$ python -q
>>> import numpy as np
>>> from numpy import linalg as LA
>>> np.set_printoptions(precision=2, suppress=True, linewidth=140)
>>> F = np.load("layer3.npy")
>>> F
array([[2, 3, 0],
       [3, 2, 4],
       [0, 4, 6]])
>>> x0 = np.array([9, 3, 7])
>>> rhs = F @ x0
>>> rhs
array([27, 61, 54])
>>> LA.solve(F.T, F[1])
array([ 0.,  1., -0.])
>>> LA.solve(F, rhs)
array([9., 3., 7.])
>>> LA.solve(F, F[:, 2])
array([0., 0., 1.])
>>> np.round(LA.eigvalsh(F).min(), 2)
np.float64(-2.14)
>>> try:
...     LA.cholesky(F)
... except LA.LinAlgError as e:
...     print(repr(e))
... 
LinAlgError('Matrix is not positive definite')
>>> np.all(LA.eigvalsh(F) > 0)
np.False_
>>> w, evecs = LA.eigh(F)
>>> x0 = np.array([1, 3, 2])
>>> x0 @ F @ x0
np.int64(110)
>>> evecs * np.maximum(w, 0) @ evecs.T
array([[2.64, 2.12, 0.43],
       [2.12, 3.21, 3.4 ],
       [0.43, 3.4 , 6.29]])
>>> LA.eigvalsh(F[1:, 1:])
array([-0.47,  8.47])
>>> np.round(x0 @ F @ x0 / (x0 @ x0), 2), np.round(w[0], 2), round(w[-1], 2)
(np.float64(7.86), np.float64(-2.14), np.float64(8.87))
>>> (np.sign(evecs[:, -1].round(6)) == np.sign(evecs[0, -1].round(6))).astype(int)
array([1, 1, 1])
>>> evecs * np.abs(w) @ evecs.T
array([[3.27, 1.24, 0.86],
       [1.24, 4.42, 2.81],
       [0.86, 2.81, 6.58]])
>>> x0 = np.array([-2, 2, 2])
>>> h = np.maximum(F @ x0, 0)
>>> np.maximum(F @ (3 * x0), 0)
array([ 6, 18, 60])
>>> F.T @ h
array([ 22,  98, 144])
>>> np.tanh(F @ x0)
array([0.96, 1.  , 1.  ])
>>> h
array([ 2,  6, 20])
>>> F * (h > 1e-9)[:, None]
array([[2, 3, 0],
       [3, 2, 4],
       [0, 4, 6]])
>>> F[1] @ F[2]
np.int64(32)
>>> LA.norm(F, axis=1).argmax()
np.int64(2)
>>> np.round(LA.norm(F) ** 2 / LA.norm(F, 2) ** 2, 2)
np.float64(1.19)
>>> round(LA.norm(F, 1), 2), np.round(LA.norm(F, np.inf), 2)
(np.float64(10.0), np.float64(10.0))
>>> LA.norm(F, axis=1)
array([3.61, 5.39, 7.21])
>>> np.round(LA.norm(F, 2), 2)
np.float64(8.87)
>>> round(float(LA.norm(F[1] - F[2])), 2)
4.12
>>> np.round(LA.norm(F, "nuc"), 2)
np.float64(14.28)
>>> round(LA.norm(F[1], 1), 2), round(LA.norm(F[1], np.inf), 2)
(np.float64(9.0), np.float64(4.0))
>>> arr = 5 * np.eye(7) + np.ones((7, 7))
>>> arr
array([[6., 1., 1., 1., 1., 1., 1.],
       [1., 6., 1., 1., 1., 1., 1.],
       [1., 1., 6., 1., 1., 1., 1.],
       [1., 1., 1., 6., 1., 1., 1.],
       [1., 1., 1., 1., 6., 1., 1.],
       [1., 1., 1., 1., 1., 6., 1.],
       [1., 1., 1., 1., 1., 1., 6.]])
>>> Q, evecs = LA.qr(arr[:, :1])[0], LA.qr(arr[:, 1:])[0]
>>> sv = LA.svd(Q.T @ evecs, compute_uv=False)
>>> np.degrees(np.arccos(sv.clip(0, 1)))
array([55.24])
>>> round(LA.norm(Q @ Q.T - evecs @ evecs.T, 2), 2)
np.float64(1.0)
>>> (sv > 0.9).sum()
np.int64(0)
>>> sv
array([0.57])
>>> w, evecs = LA.eigh(arr)
>>> w.sum(), np.trace(arr)
(np.float64(42.0), np.float64(42.0))
>>> LA.eigvalsh(arr + -2 * np.eye(7))
array([ 3.,  3.,  3.,  3.,  3.,  3., 10.])
>>> np.abs(evecs[:, -1])
array([0.38, 0.38, 0.38, 0.38, 0.38, 0.38, 0.38])
>>> LA.eigvalsh(arr @ arr)
array([ 25.,  25.,  25.,  25.,  25.,  25., 144.])
>>> (w > 1e-8).sum(), (w < -1e-8).sum()
(np.int64(7), np.int64(0))
>>> np.unique(w.round(6) + 0, return_counts=True)[1]
array([6, 1])
>>> rng = np.random.default_rng(466029)
>>> idx = rng.permutation(3)
>>> Y = F[:, idx] * rng.choice([-1, 1], 3)
>>> Y
array([[0, 3, 2],
       [4, 2, 3],
       [6, 4, 0]])
>>> U, _, vt = LA.svd(F.T @ Y)
>>> np.round(LA.lstsq(F, Y)[0], 2) + 0
array([[0., 0., 1.],
       [0., 1., 0.],
       [1., 0., 0.]])
>>> np.round(U @ vt, 2) + 0
array([[0., 0., 1.],
       [0., 1., 0.],
       [1., 0., 0.]])
>>> x0 = np.array([1, 0, 2, 1, 0, 0, 0])
>>> h = np.maximum(arr @ x0, 0)
>>> h
array([ 9.,  4., 14.,  9.,  4.,  4.,  4.])
>>> np.maximum(arr @ x0, 0) - np.maximum(-arr @ x0, 0)
array([ 9.,  4., 14.,  9.,  4.,  4.,  4.])
>>> np.flatnonzero(h > 1e-9)
array([0, 1, 2, 3, 4, 5, 6])
>>> arr * (h > 1e-9)[:, None]
array([[6., 1., 1., 1., 1., 1., 1.],
       [1., 6., 1., 1., 1., 1., 1.],
       [1., 1., 6., 1., 1., 1., 1.],
       [1., 1., 1., 6., 1., 1., 1.],
       [1., 1., 1., 1., 6., 1., 1.],
       [1., 1., 1., 1., 1., 6., 1.],
       [1., 1., 1., 1., 1., 1., 6.]])
>>> np.tanh(arr @ x0)
array([1., 1., 1., 1., 1., 1., 1.])
>>> arr.T @ h
array([ 93.,  68., 118.,  93.,  68.,  68.,  68.])
>>> W0 = np.loadtxt("x.csv", delimiter=",")
>>> W0
array([[-0.77, -0.39,  0.5 ],
       [ 0.64, -0.47,  0.61],
       [ 0.  ,  0.79,  0.62]])
>>> # orthonormal columns
>>> u, r1 = W0[2], W0[1]
>>> round(float(u @ r1), 2)
0.0
>>> np.round(u @ u, 2)
np.float64(1.0)
>>> p = (u @ r1) / (u @ u) * u
>>> p.round(2) + 0
array([0., 0., 0.])
>>> r1 - p
array([ 0.64, -0.47,  0.61])
>>> round(LA.norm(u + r1) ** 2 + LA.norm(u - r1) ** 2, 2)
np.float64(4.0)
>>> Q = W0.astype(float).copy()
>>> for j in range(3):
...     Q[:, j] -= Q[:, :j] @ (Q[:, :j].T @ Q[:, j])
...     Q[:, j] /= LA.norm(Q[:, j])
... 
>>> np.round(Q.T @ Q, 2) + 0
array([[1., 0., 0.],
       [0., 1., 0.],
       [0., 0., 1.]])
>>> Q
array([[-0.77, -0.39,  0.5 ],
       [ 0.64, -0.47,  0.61],
       [ 0.  ,  0.79,  0.62]])
>>> np.round(Q.T @ W0, 2) + 0
array([[1., 0., 0.],
       [0., 1., 0.],
       [0., 0., 1.]])
>>> x0 = np.array([-1, 2, 1])
>>> rhs = W0 @ x0
>>> rhs
array([ 0.49, -0.98,  2.19])
>>> np.round(LA.solve(W0, W0[:, 0]), 2) + 0
array([1., 0., 0.])
>>> W = np.array([[-1, 7, -6, 7, 2, 0], [-1, -3, 9, -2, 5, -8], [-3, 5, -4, -8, 6, -3]])
>>> coef = np.array([1, -2, 1, -1, -2, -2])
>>> hid = np.maximum(W0 @ W + coef, 0)
>>> (hid > 0).mean(axis=0)
array([0.33, 0.33, 0.67, 0.  , 0.67, 0.  ])
>>> (hid > 0).astype(int)
array([[1, 0, 1, 0, 0, 0],
       [0, 1, 0, 0, 1, 0],
       [0, 0, 1, 0, 1, 0]])
>>> C = np.array([[4, 6], [3, 3], [5, 2], [6, 3], [2, 9], [7, 5]])
>>> W @ C
array([[ 33,  42],
       [-26,   2],
       [-74,   4]])
>>> mat = np.array([[1.5, 0.7, 1.2, -0.5, 0.8, -1.3],
...     [0.38, 1.09, -0.64, 0.1, -0.26, -0.77],
...     [-0.7, -0.4, -0.3, 1.3, 0.5, 0.8],
...     [1.3, 0.3, 1.0, 0.3, -0.7, -2.9],
...     [0.0, 0.7, -0.4, 0.5, 0.2, -1.2],
...     [0.7, 0.6, 1.6, -0.3, -2.0, -0.6]])
>>> mat.mean(axis=0)
array([ 0.53,  0.5 ,  0.41,  0.23, -0.24, -0.99])
>>> np.round(mat.sum(axis=1), 2) + 0
array([ 2.4, -0.1,  1.2, -0.7, -0.2,  0. ])
>>> np.diff(mat, axis=0)
array([[-1.12,  0.39, -1.84,  0.6 , -1.06,  0.53],
       [-1.08, -1.49,  0.34,  1.2 ,  0.76,  1.57],
       [ 2.  ,  0.7 ,  1.3 , -1.  , -1.2 , -3.7 ],
       [-1.3 ,  0.4 , -1.4 ,  0.2 ,  0.9 ,  1.7 ],
       [ 0.7 , -0.1 ,  2.  , -0.8 , -2.2 ,  0.6 ]])
>>> mat.shape
(6, 6)
>>> mat.sum(axis=0)
array([ 3.18,  2.99,  2.46,  1.4 , -1.46, -5.97])
